$ ipython --no-banner

In [1]: import numpy as np

In [2]: from numpy import linalg as LA

In [3]: np.set_printoptions(precision=2, suppress=True, linewidth=120, floatmode="fixed")

In [4]: m1 = np.array([[8, 8, 6, 10], [8, 8, 6, 10], [6, 6, 5, 7], [10, 10, 7, 13]])

In [5]: out = np.array([[-5, -5], [3, 4]])

In [6]: cent = np.kron(out, m1)

In [7]: print(round(float(LA.norm(cent, 2)), 2), round(float(LA.norm(out, 2) * LA.norm(m1, 2)), 2))
285.42 285.42

In [8]: print(cent.shape)
(8, 8)

In [9]: print(LA.matrix_rank(cent))
4

In [10]: print(np.allclose(m1[:-1].T @ LA.lstsq(m1[:-1].T, m1[-1])[0], m1[-1]))
True

In [11]: print(round(float(np.trace(LA.pinv(m1) @ m1)), 2))
2.0

In [12]: print(np.abs(np.diag(LA.qr(m1)[1])) > 1e-9)
[ True False  True False]

In [13]: print(LA.lstsq(m1[:-1].T, m1[-1])[2])
2

In [14]: out = np.array([[1, 7, 2], [8, 9, 5], [9, 7, 0]])

In [15]: cent = np.array([[2]])

In [16]: X = np.block([[out, np.zeros((3, 1))], [np.zeros((1, 3)), cent]])

In [17]: print(X)
[[1.00 7.00 2.00 0.00]
 [8.00 9.00 5.00 0.00]
 [9.00 7.00 0.00 0.00]
 [0.00 0.00 0.00 2.00]]

In [18]: x = np.array([3, 3, 0, 3])

In [19]: y = X @ x

In [20]: print(y)
[24.00 51.00 48.00  6.00]

In [21]: print(np.round(LA.solve(X, y), 2) + 0)
[3.00 3.00 0.00 3.00]

In [22]: print(np.round(LA.solve(X, X[:, 1]), 2) + 0)
[0.00 1.00 0.00 0.00]

In [23]: print(LA.solve(X.T, X[3]))
[ 0.00  0.00 -0.00  1.00]

In [24]: print(np.round(LA.solve(X, y + X[:, 3]), 2) + 0)
[3.00 3.00 0.00 4.00]

In [25]: print(np.round(LA.solve(X, 4 * y), 2) + 0)
[12.00 12.00  0.00 12.00]

In [26]: u = np.array([3, 2, -4])

In [27]: print(np.polyval(u, X[3]))
[-4.00 -4.00 -4.00 12.00]

In [28]: print(np.correlate(X[3], X[0], "full"))
[ 0.00  0.00  0.00  0.00  4.00 14.00  2.00]

In [29]: print((LA.matrix_power((X != 0) + (X.T != 0) + np.eye(4), 4) > 0).astype(int))
[[1 1 1 0]
 [1 1 1 0]
 [1 1 1 0]
 [0 0 0 1]]

In [30]: print(np.flatnonzero(LA.matrix_power((X != 0) + (X.T != 0) + np.eye(4), 4)[3]))
[3]

In [31]: print(np.allclose(X, X.T))
False

In [32]: print(np.sort(np.abs(LA.eigvals(X))))
[ 2.00  3.70  3.70 16.78]

In [33]: print(np.allclose(X @ X.T, X.T @ X))
False

In [34]: print(np.round(np.abs(LA.eigvals(X)).max(), 2))
16.78

In [35]: print(np.trace(X))
12.0

In [36]: print(np.round(LA.det(X), 2))
460.0

In [37]: q = X.astype(float).copy()

In [38]: for j in range(4):
    ...:     q[:, j] -= q[:, :j] @ (q[:, :j].T @ q[:, j])
    ...:     q[:, j] /= LA.norm(q[:, j])
    ...: 

In [39]: print(np.round(q.T @ q, 2) + 0)
[[1.00 0.00 0.00 0.00]
 [0.00 1.00 0.00 0.00]
 [0.00 0.00 1.00 0.00]
 [0.00 0.00 0.00 1.00]]

In [40]: print(np.round(q.T @ X, 2) + 0)
[[12.08 11.75  3.48  0.00]
 [ 0.00  6.39  2.84  0.00]
 [ 0.00  0.00  2.98  0.00]
 [ 0.00  0.00  0.00  2.00]]

In [41]: A = np.load("test10.npy")

In [42]: print(A)
[[ 22.26  -3.81  -1.74]
 [ 17.28  -3.53  -1.57]
 [  2.81  -1.09  -0.69]
 [  2.51  -0.98  -0.65]
 [  1.03  -0.36  -0.37]
 [  0.95  -0.32  -0.35]
 [  0.23  -0.03  -0.11]
 [  0.07   0.00  -0.03]
 [  0.01   0.00   0.00]
 [ -0.24  -0.05   0.12]
 [ -0.87  -0.58   0.41]
 [ -0.96  -0.69   0.45]
 [ -2.55  -2.50   0.81]
 [ -4.13  -4.13   1.01]
 [ -4.99  -4.97   1.10]
 [ -6.83  -6.67   1.25]
 [-12.67 -11.57   1.59]
 [-16.29 -14.38   1.74]]

In [43]: x = np.array([7, 9, 4])

In [44]: print(A @ np.eye(3)[1])
[ -3.81  -3.53  -1.09  -0.98  -0.36  -0.32  -0.03   0.00   0.00  -0.05  -0.58  -0.69  -2.50  -4.13  -4.97  -6.67 -11.57
 -14.38]

In [45]: print(np.sign((A @ x).round(6)))
[ 1.00  1.00  1.00  1.00  1.00  1.00  1.00  1.00  1.00 -1.00 -1.00 -1.00 -1.00 -1.00 -1.00 -1.00 -1.00 -1.00]

In [46]: out = np.c_[A[:, :2] @ np.array([[6, 6], [6, 8]]), np.array([1, 2, -1, 1, 2, 1, 2, 2, -1, 2, 0, -2, 0, -1, 2, -1, -2, -2])]

In [47]: print(out)
[[ 110.70  103.08    1.00]
 [  82.50   75.44    2.00]
 [  10.32    8.14   -1.00]
 [   9.18    7.22    1.00]
 [   4.02    3.30    2.00]
 [   3.78    3.14    1.00]
 [   1.20    1.14    2.00]
 [   0.42    0.42    2.00]
 [   0.06    0.06   -1.00]
 [  -1.74   -1.84    2.00]
 [  -8.70   -9.86    0.00]
 [  -9.90  -11.28   -2.00]
 [ -30.30  -35.30    0.00]
 [ -49.56  -57.82   -1.00]
 [ -59.76  -69.70    2.00]
 [ -81.00  -94.34   -1.00]
 [-145.44 -168.58   -2.00]
 [-184.02 -212.78   -2.00]]

In [48]: print(np.round(LA.norm(out - A @ LA.lstsq(A, out)[0], axis=0), 2) + 0)
[0.00 0.00 5.62]

In [49]: Xc = (out - out.mean(axis=0)) / out.std(axis=0)

In [50]: print(Xc.std(axis=0))
[1.00 1.00 1.00]

In [51]: coef = LA.lstsq(np.delete(Xc, 1, axis=1), Xc[:, 1])[0]

In [52]: print(coef)
[0.99 0.01]

In [53]: print(np.round(1 - np.var(Xc[:, 1] - np.delete(Xc, 1, axis=1) @ coef), 2))
0.99

In [54]: print(np.abs(coef).argmax())
0

In [55]: K = np.load("case0.npy")

In [56]: print(K)
[[ 2.54  6.18  4.54]
 [ 8.70  8.23 10.70]
 [ 4.26  6.75  6.26]
 [ 6.14  7.38  8.14]
 [ 1.71  5.90  3.71]
 [-1.64  4.79  0.36]
 [ 3.73  6.58  5.73]
 [ 3.09  6.36  5.09]
 [ 4.24  6.75  6.24]
 [ 6.16  7.39  8.16]
 [ 5.62  7.21  7.62]
 [ 4.90  6.97  6.90]
 [ 5.56  7.19  7.56]
 [ 3.10  6.37  5.10]
 [ 5.29  7.10  7.29]
 [ 5.90  7.30  7.90]
 [ 8.25  8.08 10.25]
 [ 2.67  6.22  4.67]
 [ 7.88  7.96  9.88]
 [ 4.54  6.85  6.54]
 [ 3.60  6.53  5.60]
 [ 3.47  6.49  5.47]
 [ 2.63  6.21  4.63]
 [ 0.32  5.44  2.32]
 [ 5.60  7.20  7.60]
 [ 8.59  8.20 10.59]
 [ 6.96  7.65  8.96]]

In [57]: print([round(float(x), 2) for x in LA.svd(K, compute_uv=False)[:3]])
[57.2, 8.4, 0.0]

In [58]: print(round(LA.norm(K, 2) / LA.norm(K), 2))
0.99

In [59]: print(np.argsort(-LA.norm(K, axis=0).round(6), kind="stable")[:3])
[2 1 0]

In [60]: print(LA.matrix_rank(K, rtol=0.1))
2

In [61]: Xc = K - K.mean(axis=0)

In [62]: U, sigma, Vt = LA.svd(Xc, full_matrices=False)

In [63]: print(round(float((sigma ** 2).sum() ** 2 / (sigma ** 4).sum()), 2))
1.0

In [64]: print(sigma.round(2) + 0)
[18.25  0.00  0.00]

In [65]: d = LA.norm(K[:, None] - K[None], axis=-1)

In [66]: print(LA.matrix_rank(d ** 2))
3

In [67]: print(np.unravel_index(d.round(6).argmax(), d.shape))
(np.int64(1), np.int64(5))

In [68]: print(d[:5, :5])
[[ 0.00  8.96  2.50  5.24  1.20]
 [ 8.96  0.00  6.46  3.72 10.16]
 [ 2.50  6.46  0.00  2.74  3.70]
 [ 5.24  3.72  2.74  0.00  6.44]
 [ 1.20 10.16  3.70  6.44  0.00]]

In [69]: print(np.flatnonzero(d[0] < d.mean() / 2))
[ 0  4  6  7 13 17 20 21 22]

In [70]: print(d[0].round(6).argsort(kind="stable")[:4])
[ 0 22 17  7]

In [71]: out = np.array([[3], [2], [2]])

In [72]: cent = np.array([[7, 0, 6, -1]])

In [73]: rng = np.random.default_rng(928966)

In [74]: feats = out @ cent + 0.1 * rng.normal(size=(3, 4))

In [75]: print(feats)
[[20.96 -0.01 18.20 -3.00]
 [14.01  0.09 11.94 -2.02]
 [13.96  0.05 11.93 -1.98]]

In [76]: out = feats + rng.integers(-2, 3, (3, 1)) @ rng.integers(-2, 3, (1, 4))

In [77]: print(out)
[[20.96 -0.01 18.20 -3.00]
 [16.01  4.09 11.94 -6.02]
 [15.96  4.05 11.93 -5.98]]

In [78]: print(np.abs(out - feats).sum(axis=1))
[ 0.00 10.00 10.00]

In [79]: print([round(float(x), 2) for x in LA.svd(feats, compute_uv=False)[:3]])
[38.26, 0.19, 0.03]

In [80]: print(LA.matrix_rank(feats, rtol=0.1))
1

In [81]: print(round(float(LA.norm(feats, 2) / LA.norm(feats)), 2))
1.0

In [82]: print(LA.cond(feats) > 100)
True

In [83]: U, sigma, Vt = LA.svd(feats, full_matrices=False)

In [84]: print(np.round(sigma / sigma[0], 2) + 0)
[1.00 0.00 0.00]

In [85]: print(np.round(np.abs(Vt[0]), 2) + 0)
[0.75 0.00 0.65 0.11]

In [86]: print(round(float(np.sqrt((sigma ** 2).sum())), 2), round(LA.norm(feats), 2))
38.26 38.26

In [87]: print(np.round(U.T @ U, 2) + 0)
[[1.00 0.00 0.00]
 [0.00 1.00 0.00]
 [0.00 0.00 1.00]]

In [88]: print(U.shape, sigma.shape, Vt.shape)
(3, 3) (3,) (3, 4)

In [89]: print(np.round(Vt @ Vt.T, 2) + 0)
[[1.00 0.00 0.00]
 [0.00 1.00 0.00]
 [0.00 0.00 1.00]]

In [90]: print((sigma > 1e-8).sum())
3

In [91]: labels = rng.permutation(4)

In [92]: print(labels)
[2 0 1 3]

In [93]: out = X[labels][:, labels]

In [94]: print(out)
[[0.00 9.00 7.00 0.00]
 [2.00 1.00 7.00 0.00]
 [5.00 8.00 9.00 0.00]
 [0.00 0.00 0.00 2.00]]

In [95]: print(np.sort(np.abs(LA.eigvals(out))))
[ 2.00  3.70  3.70 16.78]

In [96]: T = np.stack([feats, -1 * feats, feats[::-1]])

In [97]: print(LA.matrix_rank(T))
[3 3 3]

In [98]: print(np.einsum("bij,cij->bc", T, T))
[[ 1463.65 -1463.65  1374.36]
 [-1463.65  1463.65 -1374.36]
 [ 1374.36 -1374.36  1463.65]]

In [99]: print(T.sum(axis=0))
[[13.96  0.05 11.93 -1.98]
 [14.01  0.09 11.94 -2.02]
 [20.96 -0.01 18.20 -3.00]]

In [100]: print(LA.matrix_rank(T.reshape(3, -1)))
2

In [101]: cent = np.array([[-1, 3, -2], [0, -1, 2]])

In [102]: W0 = rng.normal(size=(26, 2)) @ cent + np.array([2, 2, 1])

In [103]: print(W0)
[[ 0.83  5.94 -2.19]
 [ 2.23  2.32 -0.54]
 [ 0.60  5.13  0.33]
 [ 0.74  7.35 -4.67]
 [ 1.71  1.76  2.63]
 [ 1.48  2.82  1.43]
 [ 1.59  3.38 -0.13]
 [ 2.55  0.23  2.34]
 [ 1.00  4.12  0.75]
 [ 3.45 -2.23  3.69]
 [ 2.54  2.62 -2.38]
 [ 2.50  0.14  2.72]
 [ 2.31 -0.75  5.25]
 [ 2.22  2.83 -1.56]
 [ 0.76  5.53 -1.10]
 [ 0.59  6.37 -2.10]
 [ 3.73 -2.19  2.46]
 [ 1.75  2.75  0.49]
 [ 1.20  6.19 -4.16]
 [ 3.07 -1.86  4.43]
 [ 3.19 -1.63  3.48]
 [ 2.78  0.04  1.81]
 [ 2.34 -1.17  5.98]
 [ 3.20 -1.21  2.63]
 [ 2.43  0.77  1.75]
 [ 2.95  0.95 -0.70]]

In [104]: x = np.array([-2, -1, 1])

In [105]: y = W0 @ x

In [106]: print(LA.solve(W0.T @ W0, W0.T @ y))
[-2.00 -1.00  1.00]

In [107]: try:
     ...:     LA.solve(W0, y)
     ...: except LA.LinAlgError as e:
     ...:     print("failed:", e)
     ...: 
failed: Last 2 dimensions of the array must be square

In [108]: y = y + 0.3 * rng.normal(size=26)

In [109]: print(y)
[ -9.75  -7.15  -5.00 -13.67  -2.28  -4.41  -6.43  -2.78  -4.52  -1.22 -10.38  -2.76   1.45  -8.82  -8.16  -9.50  -2.90
  -5.60 -12.36   0.11  -1.53  -3.26   2.44  -2.54  -4.06  -7.32]

In [110]: coef, *_ = LA.lstsq(W0, y)

In [111]: print(coef)
[-2.05 -0.93  1.06]

In [112]: proj = W0 @ LA.solve(W0.T @ W0, W0.T)

In [113]: print(LA.matrix_rank(np.eye(26) - proj))
23

In [114]: print(np.allclose(proj @ proj, proj))
True

In [115]: q, R = LA.qr(W0)

In [116]: print(np.round(abs(R[0, 0]), 2), np.round(LA.norm(W0[:, 0]), 2))
11.56 11.56

In [117]: print(q @ R)
[[ 0.83  5.94 -2.19]
 [ 2.23  2.32 -0.54]
 [ 0.60  5.13  0.33]
 [ 0.74  7.35 -4.67]
 [ 1.71  1.76  2.63]
 [ 1.48  2.82  1.43]
 [ 1.59  3.38 -0.13]
 [ 2.55  0.23  2.34]
 [ 1.00  4.12  0.75]
 [ 3.45 -2.23  3.69]
 [ 2.54  2.62 -2.38]
 [ 2.50  0.14  2.72]
 [ 2.31 -0.75  5.25]
 [ 2.22  2.83 -1.56]
 [ 0.76  5.53 -1.10]
 [ 0.59  6.37 -2.10]
 [ 3.73 -2.19  2.46]
 [ 1.75  2.75  0.49]
 [ 1.20  6.19 -4.16]
 [ 3.07 -1.86  4.43]
 [ 3.19 -1.63  3.48]
 [ 2.78  0.04  1.81]
 [ 2.34 -1.17  5.98]
 [ 3.20 -1.21  2.63]
 [ 2.43  0.77  1.75]
 [ 2.95  0.95 -0.70]]

In [118]: print(np.allclose(R.T @ R, W0.T @ W0))
True
